$ ipython --no-banner

In [1]: import numpy as np

In [2]: np.set_printoptions(precision=3, suppress=True, linewidth=140, sign=" ")

In [3]: E = np.load("data.npy")

In [4]: E
Out[4]: 
array([[ 0.329, -0.282, -0.376],
       [-0.282,  0.242,  0.322],
       [-0.376,  0.322,  0.43 ]])

In [5]: round(np.trace(np.linalg.pinv(E) @ E), 3)
Out[5]: np.float64(1.0)

In [6]: np.allclose(E[:-1].T @ np.linalg.lstsq(E[:-1].T, E[-1])[0], E[-1])
Out[6]: True

In [7]: np.linalg.lstsq(E[:-1].T, E[-1])[2]
Out[7]: np.int32(1)

In [8]: mat = np.array([[5.0, 0.0, 0.0, 4.0, 4.0, 4.0, 4.0],
   ...:     [0.0, 5.0, 4.0, 0.0, 0.0, 0.0, 0.0],
   ...:     [0.0, 4.0, 5.0, 0.0, 0.0, 0.0, 0.0],
   ...:     [4.0, 0.0, 0.0, 5.0, 4.0, 4.0, 4.0],
   ...:     [4.0, 0.0, 0.0, 4.0, 5.0, 4.0, 4.0],
   ...:     [4.0, 0.0, 0.0, 4.0, 4.0, 5.0, 4.0],
   ...:     [4.0, 0.0, 0.0, 4.0, 4.0, 4.0, 5.0]])

In [9]: ev, evecs = np.linalg.eigh(mat)

In [10]: np.round(evecs.T @ mat @ evecs, 3) + 0
Out[10]: 
array([[  1.,   0.,   0.,   0.,   0.,   0.,   0.],
       [  0.,   1.,   0.,   0.,   0.,   0.,   0.],
       [  0.,   0.,   1.,   0.,   0.,   0.,   0.],
       [  0.,   0.,   0.,   1.,   0.,   0.,   0.],
       [  0.,   0.,   0.,   0.,   1.,   0.,   0.],
       [  0.,   0.,   0.,   0.,   0.,   9.,   0.],
       [  0.,   0.,   0.,   0.,   0.,   0.,  21.]])

In [11]: np.linalg.svd(mat, compute_uv=False)
Out[11]: array([ 21.,   9.,   1.,   1.,   1.,   1.,   1.])

In [12]: np.abs(evecs[:, -1])
Out[12]: array([ 0.447,  0.   ,  0.   ,  0.447,  0.447,  0.447,  0.447])

In [13]: np.unique(ev.round(6) + 0, return_counts=True)[1]
Out[13]: array([ 5,  1,  1])

In [14]: ev
Out[14]: array([  1.,   1.,   1.,   1.,   1.,   9.,  21.])

In [15]: A2 = mat / np.linalg.norm(mat, axis=1, keepdims=True)

In [16]: gram = A2 @ A2.T

In [17]: gram
Out[17]: 
array([[ 1.   ,  0.   ,  0.   ,  0.989,  0.989,  0.989,  0.989],
       [ 0.   ,  1.   ,  0.976,  0.   ,  0.   ,  0.   ,  0.   ],
       [ 0.   ,  0.976,  1.   ,  0.   ,  0.   ,  0.   ,  0.   ],
       [ 0.989,  0.   ,  0.   ,  1.   ,  0.989,  0.989,  0.989],
       [ 0.989,  0.   ,  0.   ,  0.989,  1.   ,  0.989,  0.989],
       [ 0.989,  0.   ,  0.   ,  0.989,  0.989,  1.   ,  0.989],
       [ 0.989,  0.   ,  0.   ,  0.989,  0.989,  0.989,  1.   ]])

In [18]: np.argwhere(np.triu(np.abs(gram) > 0.95, 1))
Out[18]: 
array([[ 0,  3],
       [ 0,  4],
       [ 0,  5],
       [ 0,  6],
       [ 1,  2],
       [ 3,  4],
       [ 3,  5],
       [ 3,  6],
       [ 4,  5],
       [ 4,  6],
       [ 5,  6]])

In [19]: np.degrees(np.arccos(np.clip(gram[3, 2], -1, 1)))
Out[19]: np.float64(90.0)

In [20]: (np.abs(gram) > 0.9).astype(int)
Out[20]: 
array([[ 1,  0,  0,  1,  1,  1,  1],
       [ 0,  1,  1,  0,  0,  0,  0],
       [ 0,  1,  1,  0,  0,  0,  0],
       [ 1,  0,  0,  1,  1,  1,  1],
       [ 1,  0,  0,  1,  1,  1,  1],
       [ 1,  0,  0,  1,  1,  1,  1],
       [ 1,  0,  0,  1,  1,  1,  1]])
